$ ipython --no-banner

In [1]: import numpy as np

In [2]: np.set_printoptions(precision=2, suppress=True, linewidth=100)

In [3]: K = np.load("mat.npy")

In [4]: K
Out[4]: 
array([[   1,   -2,    4,   -8],
       [   1,   -1,    1,   -1],
       [   1,    0,    0,    0],
       [   1,    1,    1,    1],
       [   1,    2,    4,    8],
       [   1,    3,    9,   27],
       [   1,    4,   16,   64],
       [   1,    5,   25,  125],
       [   1,    6,   36,  216],
       [   1,    7,   49,  343],
       [   1,    8,   64,  512],
       [   1,    9,   81,  729],
       [   1,   10,  100, 1000]])

In [5]: np.linalg.matrix_rank(K)
Out[5]: np.int64(4)

In [6]: np.count_nonzero(K)
Out[6]: np.int64(49)

In [7]: np.round(np.linalg.norm(K), 2)
Out[7]: np.float64(1415.71)

In [8]: Uu, s, Vt = np.linalg.svd(K)

In [9]: s
Out[9]: array([1415.43,   27.48,    3.87,    2.07])

In [10]: np.argmax(s[:-1] / (s[1:] + 1e-6)) + 1
Out[10]: np.int64(1)

In [11]: Y = Uu[:, :1] @ np.diag(s[:1]) @ Vt[:1]

In [12]: np.linalg.matrix_rank(K, rtol=0.05)
Out[12]: np.int64(1)

In [13]: print(round(np.linalg.norm(K - Y) / np.linalg.norm(K), 2))
0.02

In [14]: def softmax(z):
    ...:     e = np.exp(z - z.max(axis=-1, keepdims=True))
    ...:     return e / e.sum(axis=-1, keepdims=True)
    ...: 

In [15]: softmax(10 * K[8])
Out[15]: array([0., 0., 0., 1.])

In [16]: np.round(softmax(K[8]), 2) + 0
Out[16]: array([0., 0., 0., 1.])

In [17]: softmax(K).sum(axis=1)
Out[17]: array([1., 1., 1., 1., 1., 1., 1., 1., 1., 1., 1., 1., 1.])

In [18]: scores = K @ K.T / np.sqrt(4)

In [19]: softmax(scores).round(6).argmax(axis=1)
Out[19]: array([ 0,  0,  0, 12, 12, 12, 12, 12, 12, 12, 12, 12, 12])

In [20]: softmax(scores)[8] @ K
Out[20]: array([   1.,   10.,  100., 1000.])

In [21]: X = np.loadtxt("dump.csv", delimiter=",")

In [22]: X
Out[22]: 
array([[ -7.81,   2.69,  -2.13,   8.68,  -6.68,  18.98,   8.16],
       [ -1.55,   6.44,  -1.61,   3.43, -13.96,  15.11,   1.6 ],
       [-12.77,  12.84,  11.12,   4.  , -19.06,  22.52,  -2.13],
       [-33.88,  17.35,  34.47,   4.72, -13.44,  25.32,  -6.72],
       [  8.32,  -6.3 , -20.45,   7.8 ,  -0.04,   8.76,  13.1 ],
       [ 29.07, -16.63, -28.78,  -4.66,  15.61, -25.6 ,   5.52],
       [-37.39,  18.36,  39.38,   4.  , -12.21,  24.25,  -8.61],
       [ 27.92, -10.75, -32.47,  -0.26,   1.93,  -9.38,   8.77],
       [-21.7 ,  10.03,  23.41,   1.84,  -5.99,  12.78,  -5.26],
       [ -5.73,  -6.42,   8.28,  -1.81,  17.8 , -14.11,  -1.49],
       [ -7.13,   2.59,  13.35,  -3.77,   3.46,  -5.87,  -6.75],
       [-17.69,   1.79,  17.41,   2.33,   6.9 ,   3.07,  -1.32]])

In [23]: r0 = np.array([1, 2, 0])

In [24]: np.convolve(X[1], r0)
Out[24]: array([ -1.55,   3.34,  11.27,   0.21,  -7.1 , -12.81,  31.82,   3.2 ,   0.  ])

In [25]: print(np.polyval(r0, X[1]))
[ -0.7   54.35  -0.63  18.62 166.96 258.53   5.76]

In [26]: W0 = np.load("out8.npy")

In [27]: W0
Out[27]: 
array([[-3,  3, -1,  3,  2],
       [-2,  3, -3, -2,  2],
       [-2,  0,  0, -3,  2],
       [ 3,  0,  1,  0,  2],
       [ 2,  2,  2, -3,  1],
       [-2,  2, -2,  1,  0],
       [ 1,  0, -2, -1,  3],
       [ 0, -3, -2,  0,  0],
       [ 3, -6,  8,  9, -4]])

In [28]: th = np.radians(60)

In [29]: Rm = np.eye(5)

In [30]: Rm[1, 1] = Rm[4, 4] = np.cos(th)

In [31]: Rm[1, 4], Rm[4, 1] = -np.sin(th), np.sin(th)

In [32]: Rm
Out[32]: 
array([[ 1.  ,  0.  ,  0.  ,  0.  ,  0.  ],
       [ 0.  ,  0.5 ,  0.  ,  0.  , -0.87],
       [ 0.  ,  0.  ,  1.  ,  0.  ,  0.  ],
       [ 0.  ,  0.  ,  0.  ,  1.  ,  0.  ],
       [ 0.  ,  0.87,  0.  ,  0.  ,  0.5 ]])

In [33]: Y = W0 @ Rm.T

In [34]: round(float(np.linalg.det(Rm)), 2), np.trace(Rm)
Out[34]: (1.0, np.float64(4.0))

In [35]: np.abs(Y - W0).max(axis=0)
Out[35]: array([0.  , 6.46, 0.  , 0.  , 3.2 ])

In [36]: Y
Out[36]: 
array([[-3.  , -0.23, -1.  ,  3.  ,  3.6 ],
       [-2.  , -0.23, -3.  , -2.  ,  3.6 ],
       [-2.  , -1.73,  0.  , -3.  ,  1.  ],
       [ 3.  , -1.73,  1.  ,  0.  ,  1.  ],
       [ 2.  ,  0.13,  2.  , -3.  ,  2.23],
       [-2.  ,  1.  , -2.  ,  1.  ,  1.73],
       [ 1.  , -2.6 , -2.  , -1.  ,  1.5 ],
       [ 0.  , -1.5 , -2.  ,  0.  , -2.6 ],
       [ 3.  ,  0.46,  8.  ,  9.  , -7.2 ]])

In [37]: r0 = np.array([-4, 1, 4, -1, -3, -4, -4, -1, -5, -4, 2])

In [38]: r1 = np.array([4, 4, 0, 2, -4, 3, -2, -4, -2, -4, 1, -2, 1, 5])

In [39]: data = np.outer(r0, r1)

In [40]: data
Out[40]: 
array([[-16, -16,   0,  -8,  16, -12,   8,  16,   8,  16,  -4,   8,  -4, -20],
       [  4,   4,   0,   2,  -4,   3,  -2,  -4,  -2,  -4,   1,  -2,   1,   5],
       [ 16,  16,   0,   8, -16,  12,  -8, -16,  -8, -16,   4,  -8,   4,  20],
       [ -4,  -4,   0,  -2,   4,  -3,   2,   4,   2,   4,  -1,   2,  -1,  -5],
       [-12, -12,   0,  -6,  12,  -9,   6,  12,   6,  12,  -3,   6,  -3, -15],
       [-16, -16,   0,  -8,  16, -12,   8,  16,   8,  16,  -4,   8,  -4, -20],
       [-16, -16,   0,  -8,  16, -12,   8,  16,   8,  16,  -4,   8,  -4, -20],
       [ -4,  -4,   0,  -2,   4,  -3,   2,   4,   2,   4,  -1,   2,  -1,  -5],
       [-20, -20,   0, -10,  20, -15,  10,  20,  10,  20,  -5,  10,  -5, -25],
       [-16, -16,   0,  -8,  16, -12,   8,  16,   8,  16,  -4,   8,  -4, -20],
       [  8,   8,   0,   4,  -8,   6,  -4,  -8,  -4,  -8,   2,  -4,   2,  10]])

In [41]: softmax(data).sum(axis=1)
Out[41]: array([1., 1., 1., 1., 1., 1., 1., 1., 1., 1., 1.])

In [42]: np.round(softmax(data[10] + 2), 2) + 0
Out[42]: array([0.1 , 0.1 , 0.  , 0.  , 0.  , 0.01, 0.  , 0.  , 0.  , 0.  , 0.  , 0.  , 0.  , 0.77])

In [43]: np.round(softmax(data[10]), 2) + 0
Out[43]: array([0.1 , 0.1 , 0.  , 0.  , 0.  , 0.01, 0.  , 0.  , 0.  , 0.  , 0.  , 0.  , 0.  , 0.77])

In [44]: np.round(softmax(10 * data[10]), 2) + 0
Out[44]: array([0., 0., 0., 0., 0., 0., 0., 0., 0., 0., 0., 0., 0., 1.])

In [45]: scores = data @ data.T / np.sqrt(14)

In [46]: np.round(softmax(scores + np.triu(np.full(scores.shape, -np.inf), 1)), 2) + 0
Out[46]: 
array([[1.  , 0.  , 0.  , 0.  , 0.  , 0.  , 0.  , 0.  , 0.  , 0.  , 0.  ],
       [0.  , 1.  , 0.  , 0.  , 0.  , 0.  , 0.  , 0.  , 0.  , 0.  , 0.  ],
       [0.  , 0.  , 1.  , 0.  , 0.  , 0.  , 0.  , 0.  , 0.  , 0.  , 0.  ],
       [1.  , 0.  , 0.  , 0.  , 0.  , 0.  , 0.  , 0.  , 0.  , 0.  , 0.  ],
       [1.  , 0.  , 0.  , 0.  , 0.  , 0.  , 0.  , 0.  , 0.  , 0.  , 0.  ],
       [0.5 , 0.  , 0.  , 0.  , 0.  , 0.5 , 0.  , 0.  , 0.  , 0.  , 0.  ],
       [0.33, 0.  , 0.  , 0.  , 0.  , 0.33, 0.33, 0.  , 0.  , 0.  , 0.  ],
       [0.33, 0.  , 0.  , 0.  , 0.  , 0.33, 0.33, 0.  , 0.  , 0.  , 0.  ],
       [0.  , 0.  , 0.  , 0.  , 0.  , 0.  , 0.  , 0.  , 1.  , 0.  , 0.  ],
       [0.  , 0.  , 0.  , 0.  , 0.  , 0.  , 0.  , 0.  , 1.  , 0.  , 0.  ],
       [0.  , 0.  , 1.  , 0.  , 0.  , 0.  , 0.  , 0.  , 0.  , 0.  , 0.  ]])

In [47]: print(np.round(softmax(scores), 2) + 0)
[[0. 0. 0. 0. 0. 0. 0. 0. 1. 0. 0.]
 [0. 0. 1. 0. 0. 0. 0. 0. 0. 0. 0.]
 [0. 0. 1. 0. 0. 0. 0. 0. 0. 0. 0.]
 [0. 0. 0. 0. 0. 0. 0. 0. 1. 0. 0.]
 [0. 0. 0. 0. 0. 0. 0. 0. 1. 0. 0.]
 [0. 0. 0. 0. 0. 0. 0. 0. 1. 0. 0.]
 [0. 0. 0. 0. 0. 0. 0. 0. 1. 0. 0.]
 [0. 0. 0. 0. 0. 0. 0. 0. 1. 0. 0.]
 [0. 0. 0. 0. 0. 0. 0. 0. 1. 0. 0.]
 [0. 0. 0. 0. 0. 0. 0. 0. 1. 0. 0.]
 [0. 0. 1. 0. 0. 0. 0. 0. 0. 0. 0.]]

In [48]: print(softmax(scores)[10] @ data)
[ 16.  16.   0.   8. -16.  12.  -8. -16.  -8. -16.   4.  -8.   4.  20.]

In [49]: blk = np.stack([data, -2 * data, data[::-1]])

In [50]: blk.shape
Out[50]: (3, 11, 14)

In [51]: print(np.linalg.matrix_rank(blk))
[1 1 1]

In [52]: print(np.einsum("bij,cij->bc", blk, blk))
[[ 15972 -31944  -2904]
 [-31944  63888   5808]
 [ -2904   5808  15972]]

In [53]: Uu, s, Vt = np.linalg.svd(data)

In [54]: print(np.argmax(s[:-1] / (s[1:] + 1e-6)) + 1)
1

In [55]: s.round(2) + 0
Out[55]: array([126.38,   0.  ,   0.  ,   0.  ,   0.  ,   0.  ,   0.  ,   0.  ,   0.  ,   0.  ,   0.  ])

In [56]: Y = Uu[:, :1] @ np.diag(s[:1]) @ Vt[:1]

In [57]: np.round(np.abs(data - Y).max(), 2)
Out[57]: np.float64(0.0)

In [58]: np.linalg.matrix_rank(Y)
Out[58]: np.int64(1)

In [59]: r = np.linalg.matrix_rank(data)

In [60]: r
Out[60]: np.int64(1)

In [61]: N = np.linalg.svd(data)[2][r:].T

In [62]: np.allclose(data @ N, 0)
Out[62]: True

In [63]: [int(np.linalg.matrix_rank(data[:i])) for i in range(1, len(data) + 1)]
Out[63]: [1, 1, 1, 1, 1, 1, 1, 1, 1, 1, 1]

In [64]: [int(np.linalg.matrix_rank(np.delete(data, i, axis=0))) for i in range(11)]
Out[64]: [1, 1, 1, 1, 1, 1, 1, 1, 1, 1, 1]

In [65]: [int(np.linalg.matrix_rank(data[:, :j + 1])) for j in range(14)]
Out[65]: [1, 1, 1, 1, 1, 1, 1, 1, 1, 1, 1, 1, 1, 1]

In [66]: np.linalg.matrix_rank(data.T @ data), np.linalg.matrix_rank(data @ data.T)
Out[66]: (np.int64(1), np.int64(1))

In [67]: N.shape
Out[67]: (14, 13)

In [68]: Y = data / np.sqrt((data ** 2).mean(axis=1, keepdims=True))

In [69]: np.linalg.norm(Y, axis=1)
Out[69]: array([3.74, 3.74, 3.74, 3.74, 3.74, 3.74, 3.74, 3.74, 3.74, 3.74, 3.74])

In [70]: print(Y[3])
[-1.3  -1.3   0.   -0.65  1.3  -0.98  0.65  1.3   0.65  1.3  -0.33  0.65 -0.33 -1.63]

In [71]: np.linalg.matrix_rank(Y) == np.linalg.matrix_rank(data)
Out[71]: np.True_

In [72]: A, _ = np.linalg.qr(np.array([[0.1, 0.3, 0.3, 0.5, 0.4, 0.6, -1.3],
    ...:     [3.2, -0.9, -0.4, -0.3, -1.9, -0.6, -1.7],
    ...:     [0.0, 0.2, 1.7, 0.2, 0.2, 0.8, 1.0],
    ...:     [-0.2, -0.6, 0.6, -1.4, 0.9, 0.1, -0.4],
    ...:     [1.6, -0.7, -0.1, 0.1, -0.8, -0.3, -0.8],
    ...:     [-0.5, -1.1, 2.0, -1.1, -0.8, -0.2, -1.3],
    ...:     [-0.1, -0.6, -0.3, -0.7, -1.5, -1.3, 0.7]]))

In [73]: A
Out[73]: 
array([[-0.03,  0.2 , -0.26,  0.12, -0.14, -0.28,  0.88],
       [-0.88, -0.07, -0.05, -0.25,  0.26, -0.29, -0.04],
       [-0.  ,  0.13, -0.81, -0.12,  0.29,  0.48, -0.05],
       [ 0.06, -0.41, -0.01, -0.76, -0.43,  0.18,  0.18],
       [-0.44, -0.19,  0.02,  0.49, -0.51,  0.51,  0.04],
       [ 0.14, -0.76, -0.38,  0.29,  0.03, -0.39, -0.09],
       [ 0.03, -0.39,  0.36,  0.05,  0.62,  0.4 ,  0.41]])

In [74]: x = np.array([6, 2, -4, -9, 0, 0, -1])

In [75]: [p for p in range(1, 25) if np.allclose(np.linalg.matrix_power(A, p), np.eye(7))]
Out[75]: []

In [76]: round(np.linalg.det(A), 2)
Out[76]: np.float64(1.0)

In [77]: np.round(A.T @ (A @ x), 2) + 0
Out[77]: array([ 6.,  2., -4., -9.,  0.,  0., -1.])

In [78]: mat = np.load("a.npy")

In [79]: mat
Out[79]: 
array([[-1,  2,  2, -2,  2,  0,  0],
       [-2,  2,  0,  1,  0,  2,  0],
       [ 0, -2,  1, -2, -1,  2,  1],
       [ 0, -1,  1,  1,  0, -2, -1],
       [ 2,  0,  2, -2, -2, -1, -1],
       [-1, -1,  0, -2, -1, -1, -2],
       [-1,  0, -2, -2,  2,  1, -2],
       [ 2,  1,  0, -2,  0,  2, -1],
       [ 1,  1,  0, -2, -1,  1, -2],
       [ 1,  2,  2, -2, -2, -1, -2]])

In [80]: Y = mat / np.linalg.norm(mat, axis=1, keepdims=True)

In [81]: cov = Y @ Y.T

In [82]: (cov - 2 * np.eye(10)).round(6).argmax(axis=1)
Out[82]: array([9, 0, 7, 5, 9, 8, 5, 8, 7, 4])

In [83]: print((np.abs(cov) > 0.9).astype(int))
[[1 0 0 0 0 0 0 0 0 0]
 [0 1 0 0 0 0 0 0 0 0]
 [0 0 1 0 0 0 0 0 0 0]
 [0 0 0 1 0 0 0 0 0 0]
 [0 0 0 0 1 0 0 0 0 0]
 [0 0 0 0 0 1 0 0 0 0]
 [0 0 0 0 0 0 1 0 0 0]
 [0 0 0 0 0 0 0 1 0 0]
 [0 0 0 0 0 0 0 0 1 0]
 [0 0 0 0 0 0 0 0 0 1]]

In [84]: np.linalg.norm(Y, axis=1)
Out[84]: array([1., 1., 1., 1., 1., 1., 1., 1., 1., 1.])

In [85]: r0 = np.array([-3, 0, 3])

In [86]: print(np.cross(mat[0, :3], mat[7, :3]))
[-2  4 -5]

In [87]: np.polyval(r0, mat[0])
Out[87]: array([ 0, -9, -9, -9, -9,  3,  3])

In [88]: m1 = np.loadtxt("w.csv", delimiter=",")

In [89]: m1
Out[89]: 
array([[ 0.6 ,  0.15,  0.6 , -0.1 , -0.1 , -0.45, -0.05,  1.1 ,  0.1 ,  0.1 ,  0.3 , -0.3 , -0.15,
        -0.1 ],
       [ 0.72,  0.18,  0.72, -0.12, -0.12, -0.54, -0.06,  1.32,  0.12,  0.12,  0.36, -0.36, -0.18,
        -0.12],
       [-1.08, -0.27, -1.08,  0.18,  0.18,  0.81,  0.09, -1.98, -0.18, -0.18, -0.54,  0.54,  0.27,
         0.18],
       [ 1.8 ,  0.45,  1.8 , -0.3 , -0.3 , -1.35, -0.15,  3.3 ,  0.3 ,  0.3 ,  0.9 , -0.9 , -0.45,
        -0.3 ],
       [-0.12, -0.03, -0.12,  0.02,  0.02,  0.09,  0.01, -0.22, -0.02, -0.02, -0.06,  0.06,  0.03,
         0.02],
       [-0.24, -0.06, -0.24,  0.04,  0.04,  0.18,  0.02, -0.44, -0.04, -0.04, -0.12,  0.12,  0.06,
         0.04],
       [-0.12, -0.03, -0.12,  0.02,  0.02,  0.09,  0.01, -0.22, -0.02, -0.02, -0.06,  0.06,  0.03,
         0.02],
       [ 1.32,  0.33,  1.32, -0.22, -0.22, -0.99, -0.11,  2.42,  0.22,  0.22,  0.66, -0.66, -0.33,
        -0.22],
       [ 0.36,  0.09,  0.36, -0.06, -0.06, -0.27, -0.03,  0.66,  0.06,  0.06,  0.18, -0.18, -0.09,
        -0.06],
       [-0.24, -0.06, -0.24,  0.04,  0.04,  0.18,  0.02, -0.44, -0.04, -0.04, -0.12,  0.12,  0.06,
         0.04],
       [ 0.6 ,  0.15,  0.6 , -0.1 , -0.1 , -0.45, -0.05,  1.1 ,  0.1 ,  0.1 ,  0.3 , -0.3 , -0.15,
        -0.1 ],
       [ 0.36,  0.09,  0.36, -0.06, -0.06, -0.27, -0.03,  0.66,  0.06,  0.06,  0.18, -0.18, -0.09,
        -0.06]])

In [90]: Y = m1 / np.linalg.norm(m1, axis=1, keepdims=True)

In [91]: cov = Y @ Y.T

In [92]: np.linalg.norm(Y, axis=1)
Out[92]: array([1., 1., 1., 1., 1., 1., 1., 1., 1., 1., 1., 1.])

In [93]: cov[0]
Out[93]: array([ 1.,  1., -1.,  1., -1., -1., -1.,  1.,  1., -1.,  1.,  1.])

In [94]: np.degrees(np.arccos(np.clip(cov[0, 7], -1, 1)))
Out[94]: np.float64(0.0)
